$ ipython --no-banner

In [1]: import numpy as np

In [2]: np.set_printoptions(suppress=True, linewidth=140)

In [3]: F = np.array([[1, 0, 0, 0, 0],
   ...:     [1, 1, 0, 0, 0],
   ...:     [1, 1, 1, 0, 0],
   ...:     [0, 1, 2, 1, 0],
   ...:     [1, 2, 1, 0, 1]])

In [4]: P = np.triu(np.array([[4, 4, 4, 1, 2],
   ...:     [1, 4, -2, 5, -5],
   ...:     [-4, -1, -2, -4, 5],
   ...:     [-1, 5, -5, 3, -4],
   ...:     [0, -2, -4, -1, 3]]), 1) + np.eye(5)

In [5]: other = P @ F @ np.linalg.inv(P)

In [6]: print(other)
[[  11.  -31.  -98. -247. -673.]
 [  -6.   18.   63.  173.  474.]
 [   6.  -17.  -60. -165. -452.]
 [  -4.    9.   32.   88.  241.]
 [   1.   -2.   -7.  -19.  -52.]]

In [7]: print(np.linalg.matrix_rank(other))
5

In [8]: print(np.round(np.poly(other), 2))
[  1.  -5.  10. -10.   5.  -1.]

In [9]: other = np.array([[-3, -2, -2], [1, -1, 1]])

In [10]: cent = np.kron(other, F)

In [11]: print(cent)
[[-3  0  0  0  0 -2  0  0  0  0 -2  0  0  0  0]
 [-3 -3  0  0  0 -2 -2  0  0  0 -2 -2  0  0  0]
 [-3 -3 -3  0  0 -2 -2 -2  0  0 -2 -2 -2  0  0]
 [ 0 -3 -6 -3  0  0 -2 -4 -2  0  0 -2 -4 -2  0]
 [-3 -6 -3  0 -3 -2 -4 -2  0 -2 -2 -4 -2  0 -2]
 [ 1  0  0  0  0 -1  0  0  0  0  1  0  0  0  0]
 [ 1  1  0  0  0 -1 -1  0  0  0  1  1  0  0  0]
 [ 1  1  1  0  0 -1 -1 -1  0  0  1  1  1  0  0]
 [ 0  1  2  1  0  0 -1 -2 -1  0  0  1  2  1  0]
 [ 1  2  1  0  1 -1 -2 -1  0 -1  1  2  1  0  1]]

In [12]: print(np.linalg.matrix_rank(cent))
10

In [13]: print(round(np.linalg.norm(cent, 2), 2), np.round(np.linalg.norm(other, 2) * np.linalg.norm(F, 2), 2))
15.82 15.82

In [14]: print(cent.shape)
(10, 15)

In [15]: print(F @ F)
[[1 0 0 0 0]
 [2 1 0 0 0]
 [3 2 1 0 0]
 [3 4 4 1 0]
 [5 5 2 0 1]]

In [16]: print([int(np.linalg.matrix_rank(np.linalg.matrix_power(F, p))) for p in range(1, 6)])
[5, 5, 5, 5, 5]

In [17]: print(np.round(np.sort(np.linalg.eigvals(F)), 2))
[1. 1. 1. 1. 1.]

In [18]: print(np.prod(np.diag(F)), np.round(np.linalg.det(F), 2))
1 1.0

In [19]: print(np.diff(F, axis=0))
[[ 0  1  0  0  0]
 [ 0  0  1  0  0]
 [-1  0  1  1  0]
 [ 1  1 -1 -1  1]]

In [20]: print(np.abs(F).max())
2

In [21]: print(np.count_nonzero(F))
13

In [22]: print(np.round(np.linalg.svd(F, compute_uv=False), 2))
[3.77 1.87 1.   0.43 0.33]

In [23]: print(F.sum(axis=0))
[4 5 4 1 1]

In [24]: print(F - F[0])
[[ 0  0  0  0  0]
 [ 0  1  0  0  0]
 [ 0  1  1  0  0]
 [-1  1  2  1  0]
 [ 0  2  1  0  1]]

In [25]: print(round(np.linalg.norm(F), 2))
4.36

In [26]: print(F.sum(axis=1))
[1 2 3 4 5]

In [27]: print(F.shape)
(5, 5)

In [28]: print(np.unravel_index(np.abs(F).argmax(), F.shape))
(np.int64(3), np.int64(2))

In [29]: print(np.linalg.matrix_rank(F))
5

In [30]: Q = F.astype(float).copy()

In [31]: for j in range(5):
    ...:     Q[:, j] -= Q[:, :j] @ (Q[:, :j].T @ Q[:, j])
    ...:     Q[:, j] /= np.linalg.norm(Q[:, j])
    ...: 

In [32]: print(np.round(Q.T @ Q, 2) + 0)
[[1. 0. 0. 0. 0.]
 [0. 1. 0. 0. 0.]
 [0. 0. 1. 0. 0.]
 [0. 0. 0. 1. 0.]
 [0. 0. 0. 0. 1.]]

In [33]: print(Q.round(2) + 0)
[[ 0.5  -0.58  0.35  0.2   0.5 ]
 [ 0.5   0.   -0.35  0.61 -0.5 ]
 [ 0.5   0.    0.35 -0.61 -0.5 ]
 [ 0.    0.58  0.71  0.41  0.  ]
 [ 0.5   0.58 -0.35 -0.2   0.5 ]]

In [34]: arr = np.load("dump.npy")

In [35]: print(arr)
[[0 1 1 0]
 [1 0 0 0]
 [1 0 0 0]
 [0 0 0 0]]

In [36]: print([round(float(np.linalg.det(arr[:i, :i])), 2) + 0 for i in range(1, 5)])
[0.0, -1.0, 0.0, 0.0]

In [37]: other = np.array([[0.9, 0.0], [-0.7, -1.8], [0.7, -1.5]])

In [38]: cent = np.array([[0.2, 0.4, 0.4], [0.7, -1.6, -0.4]])

In [39]: M = other @ cent

In [40]: print(M.round(2))
[[ 0.18  0.36  0.36]
 [-1.4   2.6   0.44]
 [-0.91  2.68  0.88]]

In [41]: U, s, Vt = np.linalg.svd(M)

In [42]: print(np.argmax(s[:-1] / (s[1:] + 1e-6)) + 1)
2

In [43]: print(s.round(2) + 0)
[4.19 0.63 0.  ]

In [44]: other = U[:, :2] @ np.diag(s[:2]) @ Vt[:2]

In [45]: print(other.round(2))
[[ 0.18  0.36  0.36]
 [-1.4   2.6   0.44]
 [-0.91  2.68  0.88]]

In [46]: print(np.linalg.matrix_rank(other))
2

In [47]: print(round(np.linalg.norm(M - other, 2), 2), np.round(s[2], 2))
0.0 0.0

In [48]: print(np.linalg.matrix_rank(M, rtol=0.05))
2

In [49]: print(round(np.linalg.norm(M - other) / np.linalg.norm(M), 2))
0.0

In [50]: u, v = other[0], other[2]

In [51]: print(round(u @ u, 2))
0.29

In [52]: pr = (u @ v) / (u @ u) * u

In [53]: print(round(float(np.linalg.norm(u + v) ** 2 + np.linalg.norm(u - v) ** 2), 2))
18.15

In [54]: print(round(float((v - pr) @ u), 2))
-0.0

In [55]: print(np.round(v - pr, 2))
[-1.6  1.3 -0.5]

In [56]: print(np.round(np.outer(u, v), 2))
[[-0.16  0.48  0.16]
 [-0.33  0.96  0.32]
 [-0.33  0.96  0.32]]

In [57]: x = np.array([0, -2, 0])

In [58]: print((M @ x).argmax())
0

In [59]: print(np.round(M @ x, 2))
[-0.72 -5.2  -5.36]

In [60]: print(np.sign((M @ x).round(6)))
[-1. -1. -1.]

In [61]: print(np.round(M @ np.ones(3), 2))
[0.9  1.64 2.65]

In [62]: print(np.round((M * x).sum(axis=1), 2))
[-0.72 -5.2  -5.36]

In [63]: K = np.array([[0, 1, 1], [1, 0, 1], [1, 1, 0]])

In [64]: print(np.allclose(K @ K.T, K.T @ K))
True

In [65]: print((K + K.T) / 2)
[[0. 1. 1.]
 [1. 0. 1.]
 [1. 1. 0.]]

In [66]: print(np.linalg.matrix_power(K, 4))
[[6 5 5]
 [5 6 5]
 [5 5 6]]

In [67]: print(np.round(np.abs(np.linalg.eigvals(K)).max(), 2))
2.0

In [68]: print((K - K.T) / 2)
[[0. 0. 0.]
 [0. 0. 0.]
 [0. 0. 0.]]

In [69]: E = np.load("a.npy")

In [70]: print(E)
[[-21  -3  -9 -12]
 [  7   1   3   4]
 [ 21   3   9  12]
 [-14  -2  -6  -8]]

In [71]: U, s, Vt = np.linalg.svd(E)

In [72]: print(np.argmax(s[:-1] / (s[1:] + 1e-6)) + 1)
1

In [73]: other = U[:, :1] @ np.diag(s[:1]) @ Vt[:1]

In [74]: print(other.round(2))
[[-21.  -3.  -9. -12.]
 [  7.   1.   3.   4.]
 [ 21.   3.   9.  12.]
 [-14.  -2.  -6.  -8.]]

In [75]: print(round(float(np.linalg.norm(E - other) / np.linalg.norm(E)), 2))
0.0

In [76]: U, s, Vt = np.linalg.svd(E)

In [77]: V = Vt[:(s > 1e-8).sum()]

In [78]: rng = np.random.default_rng(87)

In [79]: x = E[0] + 2 * E[3] + rng.integers(2) * np.eye(4)[1]

In [80]: print(x)
[-49.  -6. -21. -28.]

In [81]: print(np.linalg.matrix_rank(np.vstack([E, x])))
2

In [82]: print(np.round(np.diag(V.T @ V), 2))
[0.65 0.01 0.12 0.21]

In [83]: data = np.load("test9.npy")

In [84]: print(data)
[[ 6.34  7.47 -1.99]
 [-2.99 -7.96  5.26]
 [ 5.1   8.41 -1.82]
 [-1.24  5.54  8.23]
 [-4.87  4.22  7.65]
 [-3.47 -7.43  5.72]
 [-4.39  7.86 -4.35]
 [-3.61 -4.32  8.26]
 [ 6.13  7.48  2.55]
 [-7.23 -6.54 -2.24]
 [-9.    1.57  4.06]]

In [85]: u, v = data[9], data[3]

In [86]: print(round(u @ v, 2))
-45.7

In [87]: print(round(u @ u, 2))
100.06

In [88]: pr = (u @ v) / (u @ u) * u

In [89]: print(np.round(np.linalg.norm(u + v) ** 2 + np.linalg.norm(u - v) ** 2, 2))
400.05

In [90]: print(np.linalg.matrix_rank(np.outer(u, v)))
1

In [91]: print(pr.round(2))
[3.3  2.99 1.02]

In [92]: print(np.round(np.outer(u, v), 2))
[[  8.97 -40.05 -59.5 ]
 [  8.11 -36.23 -53.82]
 [  2.78 -12.41 -18.44]]

In [93]: print(np.round(v - pr, 2))
[-4.54  2.55  7.21]

In [94]: J = np.load("sample0.npy")

In [95]: print(J)
[[ 5 -3  5 -3]
 [ 1  0  1  0]
 [ 5 -3  5 -3]
 [ 1  0  1  0]]

In [96]: P = np.triu(np.array([[1, -2, 0, 3], [-1, 0, -1, 3], [1, -3, 1, 2], [2, -1, 2, -1]]), 1) + np.eye(4)

In [97]: other = P @ J @ np.linalg.inv(P)

In [98]: print(np.trace(other), np.trace(J))
10.0 10

In [99]: print(round(np.linalg.det(other), 2))
0.0

In [100]: print(np.linalg.matrix_rank(other))
2

In [101]: print(np.round(np.poly(other), 2) + 0)
[  1. -10.  12.   0.   0.]

In [102]: U, s, Vt = np.linalg.svd(J)

In [103]: V = Vt[:(s > 1e-8).sum()]

In [104]: x = J[2] + -3 * J[0] + rng.integers(2) * np.eye(4)[1]

In [105]: print(x)
[-10.   7. -10.   6.]

In [106]: print(np.allclose(V.T @ V @ x, x))
False

In [107]: print(np.round(V.T @ V, 2) + 0)
[[0.5 0.  0.5 0. ]
 [0.  0.5 0.  0.5]
 [0.5 0.  0.5 0. ]
 [0.  0.5 0.  0.5]]

In [108]: print(round(float(np.linalg.norm(x - V.T @ V @ x)), 2))
0.71

In [109]: print(np.round(np.diag(V.T @ V), 2))
[0.5 0.5 0.5 0.5]

In [110]: U, s, Vt = np.linalg.svd(J)

In [111]: print(np.argmax(s[:-1] / (s[1:] + 1e-6)) + 1)
2

In [112]: print(s.round(2) + 0)
[11.79  1.02  0.    0.  ]

In [113]: other = U[:, :2] @ np.diag(s[:2]) @ Vt[:2]

In [114]: print(round(float(np.linalg.norm(J - other, 2)), 2), np.round(s[2], 2))
0.0 0.0

In [115]: print(round(float(np.linalg.norm(J - other) / np.linalg.norm(J)), 2))
0.0

In [116]: print(other.round(2) + 0)
[[ 5. -3.  5. -3.]
 [ 1.  0.  1.  0.]
 [ 5. -3.  5. -3.]
 [ 1.  0.  1.  0.]]

In [117]: r = np.linalg.matrix_rank(J)

In [118]: print(r)
2

In [119]: ns = np.linalg.svd(J)[2][r:].T

In [120]: print(np.round(J @ ns, 2) + 0)
[[0. 0.]
 [0. 0.]
 [0. 0.]
 [0. 0.]]

In [121]: print([int(np.linalg.matrix_rank(J[:, :j + 1])) for j in range(4)])
[1, 2, 2, 2]

In [122]: print(np.allclose(J @ ns, 0))
True

In [123]: u = np.array([3, 0, -1])

In [124]: print(np.correlate(J[3], J[2], "full"))
[-3  5 -6 10 -3  5  0]

In [125]: mat = np.load("layer0.npy")

In [126]: print(mat)
[[0 0 0]
 [0 0 1]
 [0 1 0]]

In [127]: r = np.linalg.matrix_rank(mat)

In [128]: print(r)
2

In [129]: ns = np.linalg.svd(mat)[2][r:].T

In [130]: print(ns.shape)
(3, 1)

In [131]: print([int(np.linalg.matrix_rank(mat[:i])) for i in range(1, len(mat) + 1)])
[0, 1, 2]

In [132]: print(np.linalg.matrix_rank(mat.T @ mat), np.linalg.matrix_rank(mat @ mat.T))
2 2

In [133]: print(np.all(np.linalg.eigvalsh(mat) > 0))
False

In [134]: vals, V = np.linalg.eigh(mat)

In [135]: x = np.array([0, -1, 0])

In [136]: print(np.abs(mat).sum(axis=1).max(), np.abs(vals).max())
1 1.0

In [137]: print((np.sign(V[:, -1].round(6)) == np.sign(V[0, -1].round(6))).astype(int))
[1 0 0]

In [138]: print(np.round(np.linalg.eigvalsh(mat[1:, 1:]), 2))
[-1.  1.]

In [139]: def softmax(z):
     ...:     e = np.exp(z - z.max(axis=-1, keepdims=True))
     ...:     return e / e.sum(axis=-1, keepdims=True)
     ...: 

In [140]: print(softmax(K).sum(axis=1))
[1. 1. 1.]

In [141]: print(np.round(softmax(K[1] + -2), 2))
[0.42 0.16 0.42]

In [142]: att = K @ K.T / np.sqrt(3)

In [143]: print(softmax(att).round(6).argmax(axis=1))
[0 1 2]

In [144]: print(np.round(softmax(att)[1] @ K, 2))
[0.74 0.53 0.74]

In [145]: t3 = np.stack([mat, 5 * mat, mat[::-1]])

In [146]: print(np.round(np.linalg.det(t3), 2))
[0. 0. 0.]

In [147]: print(np.linalg.matrix_rank(t3.reshape(3, -1)))
2

In [148]: print(np.einsum("bij,cij->bc", t3, t3))
[[ 2 10  1]
 [10 50  5]
 [ 1  5  2]]
